>>> import numpy as np
>>> import numpy.linalg as la
>>> np.set_printoptions(precision=1, suppress=True, linewidth=140)
>>> def tidy(a):
...     return np.round(a, 1) + 0
... 
>>> A2 = np.array([[1, 3, 3], [-2, -3, -5], [2, 1, 3]])
>>> K = np.tril(A2)
>>> print(K)
[[ 1  0  0]
 [-2 -3  0]
 [ 2  1  3]]
>>> f = np.array([5, -4, 4])
>>> A2 = K + np.outer(f, np.eye(3)[2])
>>> print(A2)
[[ 1.  0.  5.]
 [-2. -3. -4.]
 [ 2.  1.  7.]]
>>> print(la.matrix_rank(la.inv(A2) - la.inv(K), tol=1e-8))
1
>>> x0 = np.array([1, -5, 6])
>>> target = A2 @ x0
>>> print(target)
[ 31. -11.  39.]
>>> print(tidy(la.solve(A2, target)))
[ 1. -5.  6.]
>>> f = np.array([1, 5]) + 0.5
>>> data = np.outer(f, f) / (f @ f)
>>> print(tidy(data))
[[0.1 0.3]
 [0.3 0.9]]
>>> t3 = np.stack([data, -1 * data, data[::-1]])
>>> print(tidy(la.norm(t3, axis=(1, 2))))
[1. 1. 1.]
>>> print(t3.shape)
(3, 2, 2)
>>> print(la.matrix_rank(t3))
[1 1 1]
>>> print(tidy(np.einsum("bij,cij->bc", t3, t3)))
[[ 1.  -1.   0.5]
 [-1.   1.  -0.5]
 [ 0.5 -0.5  1. ]]
>>> m1 = np.load("test2.npy")
>>> print(m1)
[[ 4.   5.   1.2]
 [ 4.   5.1  1. ]
 [ 4.   5.1  0.9]
 [ 4.1  5.1  1.1]
 [ 3.9  5.1  1. ]
 [ 0.   0.   3.1]
 [ 0.1 -0.1  3. ]
 [-0.1  0.   3. ]
 [ 0.  -0.1  3. ]
 [ 0.1  0.1  3.1]
 [ 0.   5.   1.9]
 [ 0.1  5.1  2. ]
 [-0.1  5.   2. ]
 [ 0.   4.9  1.9]
 [ 0.1  5.   2. ]]
>>> A2 = np.c_[m1[:, :2] @ np.array([[3, -2], [3, 3]]), np.array([2, -1, 2, 2, 0, 0, -1, 0, -1, 1, 1, -2, -1, -2, 1])]
>>> print(tidy(A2))
[[27.   7.   2. ]
 [27.3  7.3 -1. ]
 [27.3  7.3  2. ]
 [27.6  7.1  2. ]
 [27.   7.5  0. ]
 [ 0.   0.   0. ]
 [ 0.  -0.5 -1. ]
 [-0.3  0.2  0. ]
 [-0.3 -0.3 -1. ]
 [ 0.6  0.1  1. ]
 [15.  15.   1. ]
 [15.6 15.1 -2. ]
 [14.7 15.2 -1. ]
 [14.7 14.7 -2. ]
 [15.3 14.8  1. ]]
>>> print(la.matrix_rank(A2))
3
>>> print(tidy(la.lstsq(m1, A2[:, 0])[0]))
[3. 3. 0.]
>>> print(tidy(la.norm(la.qr(m1)[0].T @ A2, axis=0) ** 2 / ((A2 ** 2).sum(axis=0) + 1e-12)))
[1.  1.  0.3]
>>> print(tidy(la.norm(m1, axis=1)))
[6.5 6.6 6.5 6.6 6.5 3.1 3.  3.  3.  3.1 5.3 5.5 5.4 5.3 5.4]
>>> print(tidy(la.norm(m1[5] - m1[13])))
5.0
>>> print(tidy(m1[5] @ m1[13]))
5.9
>>> print(tidy(la.norm(m1) ** 2 / la.norm(m1, 2) ** 2))
1.2
>>> t3 = np.stack([m1, 3 * m1, m1[::-1]])
>>> print(la.matrix_rank(t3.reshape(3, -1)))
2
>>> print(tidy(la.norm(t3, axis=(1, 2))))
[20.1 60.4 20.1]
>>> print(t3.shape)
(3, 15, 3)
>>> print(la.matrix_rank(t3))
[3 3 3]
